In [1]: import numpy as np

In [2]: import numpy.linalg as la

In [3]: np.set_printoptions(suppress=True, linewidth=140)

In [4]: K = np.array([[7, 9, -3, -5, 8, -3, 1, 8, -5, 5],
   ...:     [-3, 3, 2, 9, 5, 4, 3, 2, -4, -8],
   ...:     [-6, 5, 4, 9, 5, -1, 4, -8, -1, 5],
   ...:     [4, -2, -8, -7, -8, 8, -5, -1, 3, -1],
   ...:     [1, 3, 9, 5, -5, -3, -8, -3, 7, 2],
   ...:     [5, 0, -7, 3, -2, -4, -6, 5, 3, 9],
   ...:     [1, 4, 4, 6, 3, -7, -8, 4, 3, 1],
   ...:     [7, -2, 4, -7, 9, 5, -9, 8, 3, -3],
   ...:     [0, 1, -5, 9, 5, 4, -5, -4, -5, 7],
   ...:     [8, -7, -4, -5, -6, 3, 6, 7, -7, 4]])

In [5]: K
Out[5]: 
array([[ 7,  9, -3, -5,  8, -3,  1,  8, -5,  5],
       [-3,  3,  2,  9,  5,  4,  3,  2, -4, -8],
       [-6,  5,  4,  9,  5, -1,  4, -8, -1,  5],
       [ 4, -2, -8, -7, -8,  8, -5, -1,  3, -1],
       [ 1,  3,  9,  5, -5, -3, -8, -3,  7,  2],
       [ 5,  0, -7,  3, -2, -4, -6,  5,  3,  9],
       [ 1,  4,  4,  6,  3, -7, -8,  4,  3,  1],
       [ 7, -2,  4, -7,  9,  5, -9,  8,  3, -3],
       [ 0,  1, -5,  9,  5,  4, -5, -4, -5,  7],
       [ 8, -7, -4, -5, -6,  3,  6,  7, -7,  4]])

In [6]: rng = np.random.default_rng(22)

In [7]: z = rng.permutation(10)

In [8]: z
Out[8]: array([5, 1, 3, 7, 6, 9, 2, 8, 0, 4])

In [9]: A2 = K[z][:, z]

In [10]: np.trace(A2)
Out[10]: np.int64(-3)

In [11]: np.round(np.sort(np.abs(la.eigvals(A2))), 3)
Out[11]: array([ 1.622,  2.987,  8.652,  8.652, 11.707, 11.707, 12.747, 16.745, 16.745, 17.675])

In [12]: gram = K.T @ K

In [13]: np.round(la.svd(K, compute_uv=False) ** 2, 3)
Out[13]: array([910.343, 592.428, 480.198, 413.418, 239.607, 129.398,  87.547,  56.037,  12.977,   0.047])

In [14]: print(la.matrix_rank(gram))
10

In [15]: print((K @ K.T).shape)
(10, 10)

In [16]: np.round(la.eigvalsh(gram)[::-1], 3)
Out[16]: array([910.343, 592.428, 480.198, 413.418, 239.607, 129.398,  87.547,  56.037,  12.977,   0.047])

In [17]: A = np.load("arr.npy")

In [18]: A
Out[18]: 
array([[ 5,  5,  5,  5,  5,  5,  5,  5,  5,  5],
       [ 5, 10, 10, 10, 10, 10, 10, 10, 10, 10],
       [ 5, 10, 15, 15, 15, 15, 15, 15, 15, 15],
       [ 5, 10, 15, 20, 20, 20, 20, 20, 20, 20],
       [ 5, 10, 15, 20, 25, 25, 25, 25, 25, 25],
       [ 5, 10, 15, 20, 25, 30, 30, 30, 30, 30],
       [ 5, 10, 15, 20, 25, 30, 35, 35, 35, 35],
       [ 5, 10, 15, 20, 25, 30, 35, 40, 40, 40],
       [ 5, 10, 15, 20, 25, 30, 35, 40, 45, 45],
       [ 5, 10, 15, 20, 25, 30, 35, 40, 45, 50]])

In [19]: x = np.ones(10)

In [20]: for _ in range(5):
    ...:     x = A @ x
    ...:     x /= la.norm(x)
    ...:     print(round(x @ A @ x, 3))
    ...: 
223.542
223.827
223.83
223.83
223.83

In [21]: x.round(3)
Out[21]: array([0.065, 0.129, 0.189, 0.246, 0.297, 0.341, 0.378, 0.406, 0.425, 0.435])

In [22]: print(np.round(la.eigvalsh(A)[-1], 3))
223.83
